In [1]: import numpy as np

In [2]: np.set_printoptions(precision=2, suppress=True, linewidth=140)

In [3]: mat = np.load("test16.npy")

In [4]: print(mat)
[[0 0 0 1 0 0]
 [1 0 0 0 0 0]
 [0 0 1 0 0 0]
 [0 0 0 0 1 0]
 [0 0 0 0 0 1]
 [0 1 0 0 0 0]]

In [5]: # keeps lengths

In [6]: vec = np.array([7, 9, 3, -3, 2, -3])

In [7]: rhs = mat @ vec

In [8]: b, lr = np.zeros(6), 1 / np.linalg.norm(mat, 2) ** 2

In [9]: for i in range(20):
   ...:     b -= lr * mat.T @ (mat @ b - rhs)
   ...:     if i % 5 == 0: print(i, round(np.linalg.norm(mat @ b - rhs), 2))
   ...: 
0 0.0
5 0.0
10 0.0
15 0.0

In [10]: print(round(float(np.linalg.cond(mat)), 2))
1.0

In [11]: print(b)
[ 7.  9.  3. -3.  2. -3.]

In [12]: print(np.linalg.norm(mat, axis=1).argmax())
0

In [13]: print(round(float(np.linalg.norm(mat, 1)), 2), np.round(np.linalg.norm(mat, np.inf), 2))
1.0 1.0

In [14]: print(np.round(np.linalg.norm(mat[2] - mat[3]), 2))
1.41

In [15]: print(round(float(np.linalg.norm(mat, "nuc")), 2))
6.0

In [16]: print(round(np.linalg.norm(mat, 2), 2))
1.0

In [17]: m1 = np.array([[-5, -5, 0, 0, 0, 0],
    ...:     [-3, 4, 0, 0, 0, 0],
    ...:     [-1, 1, 0, 0, 0, 0],
    ...:     [0, 0, -5, -5, 0, 0],
    ...:     [0, 0, -3, 4, 0, 0],
    ...:     [0, 0, -1, 1, 0, 0],
    ...:     [0, 0, 0, 0, -5, -5],
    ...:     [0, 0, 0, 0, -3, 4],
    ...:     [0, 0, 0, 0, -1, 1]])

In [18]: print(m1)
[[-5 -5  0  0  0  0]
 [-3  4  0  0  0  0]
 [-1  1  0  0  0  0]
 [ 0  0 -5 -5  0  0]
 [ 0  0 -3  4  0  0]
 [ 0  0 -1  1  0  0]
 [ 0  0  0  0 -5 -5]
 [ 0  0  0  0 -3  4]
 [ 0  0  0  0 -1  1]]

In [19]: vec = np.array([2, 0, 2, 1, 1, 2])

In [20]: rhs = m1 @ vec

In [21]: print(np.round(np.linalg.lstsq(m1, rhs)[0], 2) + 0)
[2. 0. 2. 1. 1. 2.]

In [22]: print(rhs)
[-10  -6  -2 -15  -2  -1 -15   5   1]

In [23]: print(np.round(np.linalg.pinv(m1) @ m1, 2) + 0)
[[1. 0. 0. 0. 0. 0.]
 [0. 1. 0. 0. 0. 0.]
 [0. 0. 1. 0. 0. 0.]
 [0. 0. 0. 1. 0. 0.]
 [0. 0. 0. 0. 1. 0.]
 [0. 0. 0. 0. 0. 1.]]

In [24]: print(np.round(np.linalg.solve(m1.T @ m1, m1.T @ rhs), 2) + 0)
[2. 0. 2. 1. 1. 2.]

In [25]: rng = np.random.default_rng(17)

In [26]: rhs = rhs + 0.3 * rng.normal(size=9)

In [27]: print(rhs)
[ -9.67  -5.9   -2.16 -15.38  -2.57  -0.99 -15.24   4.74   0.93]

In [28]: b, *_ = np.linalg.lstsq(m1, rhs)

In [29]: print(round(np.linalg.norm(rhs - m1 @ b), 2))
0.26

In [30]: print(b.round())
[ 2. -0.  2.  1.  1.  2.]

In [31]: print([round(float(np.linalg.norm(np.linalg.solve(m1.T @ m1 + lam * np.eye(6), m1.T @ rhs))), 2) for lam in (0, 1, 10, 100)])
[3.78, 3.69, 3.05, 1.16]
